% python3 -q
>>> import numpy as np
>>> np.set_printoptions(suppress=True, linewidth=120)
>>> K = np.load("x.npy")
>>> K
array([[ 3, -1, -3,  2,  0,  3],
       [-3,  2,  3,  1, -3, -2],
       [-3,  0,  1, -2, -1,  1],
       [-2, -1, -2, -3, -1,  0],
       [-3,  1, -1, -3, -2,  3],
       [-3,  0, -3,  0, -2,  3]])
>>> rng = np.random.default_rng(10240)
>>> lab = rng.permutation(6)
>>> lab
array([1, 4, 5, 2, 3, 0])
>>> Y = K[lab][:, lab]
>>> np.allclose(Y, K)
False
>>> np.trace(Y)
np.int64(4)
>>> np.linalg.norm(K, axis=1).argmax()
np.int64(1)
>>> np.round(np.linalg.norm(K, axis=1), 2)
array([5.66, 6.  , 4.  , 4.36, 5.74, 5.57])
>>> Y = K + rng.integers(-2, 3, (6, 2)) @ rng.integers(-2, 3, (2, 6))
>>> Y
array([[ 5, -2, -4,  2, -1,  5],
       [ 3, -1,  6,  3, -8, -4],
       [-1, -1,  6,  0, -4, -5],
       [ 2, -3, -4, -3, -3,  4],
       [-7,  3, -2, -4,  1,  3],
       [-3,  0, -3,  0, -2,  3]])
>>> np.abs(Y - K).sum(axis=1)
array([ 7, 21, 19, 14, 11,  0])
>>> np.round(np.linalg.svd(Y - K, compute_uv=False), 2) + 0
array([13.02,  9.09,  0.  ,  0.  ,  0.  ,  0.  ])
>>> np.linalg.matrix_rank(Y - K, tol=1e-8)
np.int64(2)
>>> K @ K
array([[  8,  -7, -28,   5,  -2,  17],
       [-11,   3,  25,  -4,   0, -25],
       [ -8,   4,  12,   1,   1,  -8],
       [ 12,   2,   8,  11,  10,  -9],
       [ -6,   6,  10,  12,  -1,  -9],
       [ -3,   1,  -1,   6,   1,  -9]])
>>> np.linalg.determinant(K)
Traceback (most recent call last):
  File "<python-input-18>", line 1, in <module>
    np.linalg.determinant(K)
    ^^^^^^^^^^^^^^^^^^^^^
AttributeError: module 'numpy.linalg' has no attribute 'determinant'
>>> X = np.load("dump.npy")
>>> X
array([[-14,   0, -12,  -7,   8,   6,   3],
       [  0,  12,  -1, -14,   4,   5,  -8],
       [-12,  -1,  -6, -10,  -3,  -7,   0],
       [ -7, -14, -10,  16,   4,   0,   9],
       [  8,   4,  -3,   4,  -6,   7, -10],
       [  6,   5,  -7,   0,   7,  10,  -4],
       [  3,  -8,   0,   9, -10,  -4,   6]])
>>> ev, evecs = np.linalg.eigh(X)
>>> vec = np.array([-3, 8, 2, -6, -7, -6, 8])
>>> round(float(vec @ X @ vec / (vec @ vec)), 2), round(ev[0], 2), round(ev[-1], 2)
(12.82, np.float64(-29.58), np.float64(35.85))
>>> np.round(np.linalg.eigvalsh(X[1:, 1:]), 2)
array([-15.29, -11.63,  -0.06,   3.1 ,  20.44,  35.44])
>>> np.abs(X).sum(axis=1).max(), round(float(np.abs(ev).max()), 2)
(np.int64(60), 35.85)
>>> q, Rm = np.linalg.qr(X)
>>> np.round(np.abs(np.diag(Rm)), 2)
array([22.32, 20.05, 14.8 ,  5.1 , 10.94,  3.56,  1.4 ])
>>> round(np.trace(q @ q.T), 2)
np.float64(7.0)
>>> np.allclose(Rm.T @ Rm, X.T @ X)
True
>>> np.round(q @ Rm, 2) + 0
array([[-14.,   0., -12.,  -7.,   8.,   6.,   3.],
       [  0.,  12.,  -1., -14.,   4.,   5.,  -8.],
       [-12.,  -1.,  -6., -10.,  -3.,  -7.,   0.],
       [ -7., -14., -10.,  16.,   4.,   0.,   9.],
       [  8.,   4.,  -3.,   4.,  -6.,   7., -10.],
       [  6.,   5.,  -7.,   0.,   7.,  10.,  -4.],
       [  3.,  -8.,   0.,   9., -10.,  -4.,   6.]])
>>> round(float(abs(Rm[0, 0])), 2), round(float(np.linalg.norm(X[:, 0])), 2)
(22.32, 22.32)
>>> Y = np.linalg.invert(X)
Traceback (most recent call last):
  File "<python-input-32>", line 1, in <module>
    Y = np.linalg.invert(X)
        ^^^^^^^^^^^^^^^^
AttributeError: module 'numpy.linalg' has no attribute 'invert'
>>> Y = np.linalg.inv(X)
>>> np.round(np.linalg.inv(Y), 2) + 0
array([[-14.,   0., -12.,  -7.,   8.,   6.,   3.],
       [  0.,  12.,  -1., -14.,   4.,   5.,  -8.],
       [-12.,  -1.,  -6., -10.,  -3.,  -7.,   0.],
       [ -7., -14., -10.,  16.,   4.,   0.,   9.],
       [  8.,   4.,  -3.,   4.,  -6.,   7., -10.],
       [  6.,   5.,  -7.,   0.,   7.,  10.,  -4.],
       [  3.,  -8.,   0.,   9., -10.,  -4.,   6.]])
>>> np.round(X @ Y, 2) + 0
array([[1., 0., 0., 0., 0., 0., 0.],
       [0., 1., 0., 0., 0., 0., 0.],
       [0., 0., 1., 0., 0., 0., 0.],
       [0., 0., 0., 1., 0., 0., 0.],
       [0., 0., 0., 0., 1., 0., 0.],
       [0., 0., 0., 0., 0., 1., 0.],
       [0., 0., 0., 0., 0., 0., 1.]])
>>> (np.abs(Y) > 1e-9).astype(int)
array([[1, 1, 1, 1, 1, 1, 1],
       [1, 1, 1, 1, 1, 1, 1],
       [1, 1, 1, 1, 1, 1, 1],
       [1, 1, 1, 1, 1, 1, 1],
       [1, 1, 1, 1, 1, 1, 1],
       [1, 1, 1, 1, 1, 1, 1],
       [1, 1, 1, 1, 1, 1, 1]])
>>> lab = rng.permutation(7)
>>> Y = X[:, lab] * rng.choice([-1, 1], 7)
>>> Y
array([[-14,  -8,   6,   3, -12,  -7,   0],
       [  0,  -4,   5,  -8,  -1, -14, -12],
       [-12,   3,  -7,   0,  -6, -10,   1],
       [ -7,  -4,   0,   9, -10,  16,  14],
       [  8,   6,   7, -10,  -3,   4,  -4],
       [  6,  -7,  10,  -4,  -7,   0,  -5],
       [  3,  10,  -4,   6,   0,   9,   8]])
>>> U, _, Vh = np.linalg.svd(X.T @ Y)
>>> np.round(U @ Vh, 2) + 0
array([[ 1.,  0.,  0.,  0.,  0.,  0.,  0.],
       [ 0.,  0.,  0.,  0.,  0.,  0., -1.],
       [ 0.,  0.,  0.,  0.,  1.,  0.,  0.],
       [ 0.,  0.,  0.,  0.,  0.,  1.,  0.],
       [ 0., -1.,  0.,  0.,  0.,  0.,  0.],
       [ 0.,  0.,  1.,  0.,  0.,  0.,  0.],
       [ 0.,  0.,  0.,  1.,  0.,  0.,  0.]])
>>> def softmax(z):
...     e = np.exp(z - z.max(axis=-1, keepdims=True))
...     return e / e.sum(axis=-1, keepdims=True)
... 
>>> np.round(softmax(10 * Y[4]), 2) + 0
array([1., 0., 0., 0., 0., 0., 0.])
>>> np.round(softmax(Y[4] + 2), 2) + 0
array([0.66, 0.09, 0.24, 0.  , 0.  , 0.01, 0.  ])
>>> scores = Y @ Y.T / np.sqrt(7)
>>> softmax(scores).round(6).argmax(axis=1)
array([0, 1, 2, 3, 4, 5, 6])
>>> np.round(softmax(scores + np.triu(np.full(scores.shape, -np.inf), 1)), 2) + 0
array([[1., 0., 0., 0., 0., 0., 0.],
       [0., 1., 0., 0., 0., 0., 0.],
       [0., 0., 1., 0., 0., 0., 0.],
       [0., 0., 0., 1., 0., 0., 0.],
       [0., 0., 0., 0., 1., 0., 0.],
       [0., 0., 0., 0., 0., 1., 0.],
       [0., 0., 0., 0., 0., 0., 1.]])
>>> softmax(scores)[4] @ Y
array([  8.,   6.,   7., -10.,  -3.,   4.,  -4.])
>>> M = np.array([[-0.8, 0.6, -0.3, -1.6],
...     [-0.2, -0.3, -0.3, 2.1],
...     [-0.9, -0.3, -1.0, 0.7]])
>>> M
array([[-0.8,  0.6, -0.3, -1.6],
       [-0.2, -0.3, -0.3,  2.1],
       [-0.9, -0.3, -1. ,  0.7]])
>>> U, sig = np.linalg.svd(M)
Traceback (most recent call last):
  File "<python-input-51>", line 1, in <module>
    U, sig = np.linalg.svd(M)
    ^^^^^^
ValueError: too many values to unpack (expected 2)
>>> U, sig, Vh = np.linalg.svd(M, full_matrices=False)
>>> np.round(U.T @ U, 2) + 0
array([[1., 0., 0.],
       [0., 1., 0.],
       [0., 0., 1.]])
>>> U.shape, sig.shape, Vh.shape
((3, 3), (3,), (3, 4))
>>> sig.round(2)
array([2.83, 1.59, 0.37])
>>> np.round(np.sqrt((sig ** 2).sum()), 2), round(np.linalg.norm(M), 2)
(np.float64(3.27), np.float64(3.27))
>>> np.round(np.abs(Vh[0]), 2)
array([0.02, 0.24, 0.12, 0.96])
>>> u, g = M[0], M[2]
>>> round(u @ g, 2)
np.float64(-0.28)
>>> pr = (u @ g) / (u @ u) * u
>>> np.round(np.outer(u, g), 2)
array([[ 0.72,  0.24,  0.8 , -0.56],
       [-0.54, -0.18, -0.6 ,  0.42],
       [ 0.27,  0.09,  0.3 , -0.21],
       [ 1.44,  0.48,  1.6 , -1.12]])
>>> pr.round(2)
array([ 0.06, -0.05,  0.02,  0.12])
>>> Y = M / np.sqrt((M ** 2).mean(axis=1, keepdims=True))
>>> np.round(np.linalg.norm(Y, axis=1), 2)
array([2., 2., 2.])
>>> np.round(M - M.mean(axis=1, keepdims=True), 2)
array([[-0.28,  1.12,  0.23, -1.08],
       [-0.52, -0.62, -0.62,  1.78],
       [-0.52,  0.08, -0.62,  1.08]])
>>> m1 = np.load("case5.npy")
>>> m1
array([[4., 1., 0., 0., 0., 0.],
       [0., 4., 1., 0., 0., 0.],
       [0., 0., 4., 1., 0., 0.],
       [0., 0., 0., 4., 1., 0.],
       [0., 0., 0., 0., 4., 1.],
       [0., 0., 0., 0., 0., 4.]])
>>> np.linalg.matrix_rank(m1 - m1[0, 0] * np.eye(6))
np.int64(5)
>>> m1 @ m1
array([[16.,  8.,  1.,  0.,  0.,  0.],
       [ 0., 16.,  8.,  1.,  0.,  0.],
       [ 0.,  0., 16.,  8.,  1.,  0.],
       [ 0.,  0.,  0., 16.,  8.,  1.],
       [ 0.,  0.,  0.,  0., 16.,  8.],
       [ 0.,  0.,  0.,  0.,  0., 16.]])
>>> Y = m1 / np.linalg.norm(m1, axis=1, keepdims=True)
>>> gram = Y @ Y.T
>>> gram[5].round(2)
array([0.  , 0.  , 0.  , 0.  , 0.24, 1.  ])
>>> (np.abs(gram) > 0.9).astype(int)
array([[1, 0, 0, 0, 0, 0],
       [0, 1, 0, 0, 0, 0],
       [0, 0, 1, 0, 0, 0],
       [0, 0, 0, 1, 0, 0],
       [0, 0, 0, 0, 1, 0],
       [0, 0, 0, 0, 0, 1]])
>>> t = np.radians(72)
>>> Rm = np.eye(6)
>>> Rm[5, 5] = Rm[3, 3] = np.cos(t)
>>> Rm[5, 3], Rm[3, 5] = -np.sin(t), np.sin(t)
>>> Rm.round(2)
array([[ 1.  ,  0.  ,  0.  ,  0.  ,  0.  ,  0.  ],
       [ 0.  ,  1.  ,  0.  ,  0.  ,  0.  ,  0.  ],
       [ 0.  ,  0.  ,  1.  ,  0.  ,  0.  ,  0.  ],
       [ 0.  ,  0.  ,  0.  ,  0.31,  0.  ,  0.95],
       [ 0.  ,  0.  ,  0.  ,  0.  ,  1.  ,  0.  ],
       [ 0.  ,  0.  ,  0.  , -0.95,  0.  ,  0.31]])
>>> Y = m1 @ Rm.T
>>> np.round(np.abs(Y - m1).max(axis=0), 2)
array([0. , 0. , 0. , 3.8, 0. , 3.8])
>>> np.round(np.linalg.det(Rm), 2), round(np.trace(Rm), 2)
(np.float64(1.0), np.float64(4.62))
>>> np.allclose(m1 @ m1.T, Y @ Y.T)
True
>>> np.allclose(np.linalg.norm(m1, axis=1), np.linalg.norm(Y, axis=1))
True
>>> vec = np.array([-4, -6, -3, 1, 5, -7])
>>> np.round(np.abs(np.linalg.eigvals(Rm)), 2)
array([1., 1., 1., 1., 1., 1.])
>>> np.round(Rm.T @ (Rm @ vec), 2)
array([-4., -6., -3.,  1.,  5., -7.])
>>> np.round(np.sort(np.abs(np.degrees(np.angle(np.linalg.eigvals(Rm))))), 2)
array([ 0.,  0.,  0.,  0., 72., 72.])
>>> round(float(np.linalg.norm(vec)), 2), round(np.linalg.norm(Rm @ vec), 2)
(11.66, np.float64(11.66))
